% ipython --no-banner

In [1]: import numpy as np

In [2]: import numpy.linalg as la

In [3]: np.set_printoptions(precision=3, suppress=True, linewidth=120, sign=" ")

In [4]: W2 = np.sign(np.array([[-1, -1, 1], [-1, -6, 7], [7, -6, 9]]))

In [5]: M2 = (np.tril(W2, -1) + np.eye(3)) @ (np.triu(W2, 1) + np.eye(3))

In [6]: w = np.array([0, 0, -2])

In [7]: J = np.rint(M2 * w @ la.inv(M2)) + 0

In [8]: J
Out[8]: 
array([[ 0., -2., -2.],
       [ 0.,  0.,  0.],
       [ 0., -2., -2.]])

In [9]: # columns 1 and 2 are equal

In [10]: r = la.matrix_rank(J)

In [11]: r
Out[11]: np.int64(1)

In [12]: ns = la.svd(J)[2][r:].T

In [13]: [int(la.matrix_rank(J[:i])) for i in range(1, len(J) + 1)]
Out[13]: [1, 1, 1]

In [14]: [int(la.matrix_rank(J[:, :j + 1])) for j in range(3)]
Out[14]: [0, 1, 1]

In [15]: ns @ ns.T
Out[15]: 
array([[ 1. ,  0. ,  0. ],
       [ 0. ,  0.5, -0.5],
       [ 0. , -0.5,  0.5]])

In [16]: [int(la.matrix_rank(np.delete(J, i, axis=0))) for i in range(3)]
Out[16]: [1, 1, 1]

In [17]: u = np.array([-2, -1])

In [18]: np.polyval(u, J[2])
Out[18]: array([-1.,  3.,  3.])

In [19]: np.correlate(J[2], J[1], "full")
Out[19]: array([ 0.,  0.,  0.,  0.,  0.])

In [20]: np.array([np.convolve(row, u, "same") for row in J])
Out[20]: 
array([[ 0.,  4.,  6.],
       [ 0.,  0.,  0.],
       [ 0.,  4.,  6.]])

In [21]: np.convolve(J[2], u)
Out[21]: array([ 0.,  4.,  6.,  2.])

In [22]: np.cross(J[2, :3], J[1, :3])
Out[22]: array([ 0., -0.,  0.])

In [23]: m1 = np.loadtxt("block12.csv", delimiter=",")

In [24]: m1
Out[24]: 
array([[ 4.173, -2.143,  1.731],
       [-3.749, -2.747,  1.844],
       [ 0.681,  0.957, -4.86 ],
       [-0.92 , -3.691, -3.245],
       [-1.066,  1.112,  4.757],
       [-1.719,  4.083,  2.319],
       [ 3.146,  0.503,  3.854],
       [-4.349, -2.36 , -0.718],
       [-4.117, -1.09 , -2.62 ],
       [ 3.121,  0.892,  3.803],
       [-2.979, -3.136, -2.508],
       [ 4.98 , -0.435,  0.113],
       [-1.763,  4.482,  1.344],
       [ 2.309,  4.434,  0.077],
       [ 1.816, -1.321, -4.467],
       [-2.47 ,  0.593, -4.307],
       [ 2.854, -4.078, -0.476],
       [-3.272, -0.745, -3.707],
       [ 0.58 , -4.28 , -2.519],
       [ 0.268,  0.532, -4.964],
       [-4.551,  1.468, -1.461],
       [ 4.228, -2.097, -1.651],
       [-0.733, -2.457, -4.293],
       [-3.907,  1.41 ,  2.783],
       [-2.76 ,  4.107,  0.719]])

In [25]: lab = m1[:, 0] > np.median(m1[:, 0])

In [26]: u = m1[lab].mean(axis=0) - m1[~lab].mean(axis=0)

In [27]: lab.astype(int)
Out[27]: array([ 1,  0,  1,  0,  0,  0,  1,  0,  0,  1,  0,  1,  0,  1,  1,  0,  1,  0,  1,  1,  0,  1,  1,  0,  0])

In [28]: ((m1 - m1.mean(axis=0)) @ u > 0).astype(int)
Out[28]: array([ 1,  0,  1,  1,  0,  0,  1,  0,  0,  1,  0,  1,  0,  1,  1,  0,  1,  0,  1,  1,  0,  1,  1,  0,  0])

In [29]: np.argsort(-np.abs(u).round(6), kind="stable")
Out[29]: array([ 0,  1,  2])
